>>> import numpy as np
>>> from numpy import linalg as LA
>>> np.set_printoptions(precision=1, suppress=True, linewidth=120)
>>> M = np.loadtxt("dump.csv", delimiter=",")
>>> print(M)
[[8. 2. 0. 4. 0. 2. 0. 0. 2.]
 [2. 5. 0. 2. 0. 1. 0. 0. 1.]
 [0. 0. 4. 0. 0. 0. 0. 0. 0.]
 [4. 2. 0. 8. 0. 2. 0. 0. 2.]
 [0. 0. 0. 0. 4. 0. 0. 0. 0.]
 [2. 1. 0. 2. 0. 5. 0. 0. 1.]
 [0. 0. 0. 0. 0. 0. 4. 0. 0.]
 [0. 0. 0. 0. 0. 0. 0. 4. 0.]
 [2. 1. 0. 2. 0. 1. 0. 0. 5.]]
>>> rng = np.random.default_rng(2905)
>>> z = rng.permutation(9)
>>> print(z)
[6 5 0 2 4 8 1 7 3]
>>> B = M[z][:, z]
>>> print(B)
[[4. 0. 0. 0. 0. 0. 0. 0. 0.]
 [0. 5. 2. 0. 0. 1. 1. 0. 2.]
 [0. 2. 8. 0. 0. 2. 2. 0. 4.]
 [0. 0. 0. 4. 0. 0. 0. 0. 0.]
 [0. 0. 0. 0. 4. 0. 0. 0. 0.]
 [0. 1. 2. 0. 0. 5. 1. 0. 2.]
 [0. 1. 2. 0. 0. 1. 5. 0. 2.]
 [0. 0. 0. 0. 0. 0. 0. 4. 0.]
 [0. 2. 4. 0. 0. 2. 2. 0. 8.]]
>>> print(np.allclose(B, M))
False
>>> print(np.diag(B))
[4. 5. 8. 4. 4. 5. 5. 4. 8.]
>>> B = M / np.sqrt((M ** 2).mean(axis=1, keepdims=True))
>>> print(B[2])
[0. 0. 3. 0. 0. 0. 0. 0. 0.]
>>> L = LA.cholesky(M)
>>> print(L @ L.T)
[[8. 2. 0. 4. 0. 2. 0. 0. 2.]
 [2. 5. 0. 2. 0. 1. 0. 0. 1.]
 [0. 0. 4. 0. 0. 0. 0. 0. 0.]
 [4. 2. 0. 8. 0. 2. 0. 0. 2.]
 [0. 0. 0. 0. 4. 0. 0. 0. 0.]
 [2. 1. 0. 2. 0. 5. 0. 0. 1.]
 [0. 0. 0. 0. 0. 0. 4. 0. 0.]
 [0. 0. 0. 0. 0. 0. 0. 4. 0.]
 [2. 1. 0. 2. 0. 1. 0. 0. 5.]]
>>> u = np.array([4, -4, 5, -4, 1, -1, 4, 4, -5])
>>> B = M + np.outer(u, np.eye(9)[5])
>>> print(LA.matrix_rank(B - M))
1
>>> print(LA.matrix_rank(LA.inv(B) - LA.inv(M), tol=1e-8))
1
>>> print(np.round(LA.det(B) / LA.det(M), 1), round(float(1 + LA.solve(M, u)[5]), 1))
0.9 0.9
>>> mat = np.load("test15.npy")
>>> print(mat)
[[107 111  84 110  57  27  62 121]
 [111 139 118 120  59  43  76 141]
 [ 84 118 106  93  44  40  64 114]
 [110 120  93 122  63  36  65 136]
 [ 57  59  44  63  33  17  32  69]
 [ 27  43  40  36  17  19  22  45]
 [ 62  76  64  65  32  22  42  76]
 [121 141 114 136  69  45  76 155]]
>>> cov = mat.T @ mat
>>> print(cov)
[[ 65389  76715  62570  71371  35947  23273  41814  81749]
 [ 76715  90953  74648  83885  42119  27851  49540  96439]
 [ 62570  74648  61493  68480  34319  22976  40645  78904]
 [ 71371  83885  68480  78019  39283  25547  45696  89411]
 [ 35947  42119  34319  39283  19798  12797  22947  44969]
 [ 23273  27851  22976  25547  12797   8633  15148  29461]
 [ 41814  49540  40645  45696  22947  15148  26989  52524]
 [ 81749  96439  78904  89411  44969  29461  52524 102601]]
>>> print(np.trace(cov), (mat ** 2).sum())
453875 453875
>>> print((mat @ mat.T).shape)
(8, 8)
>>> print(LA.matrix_rank(cov))
3
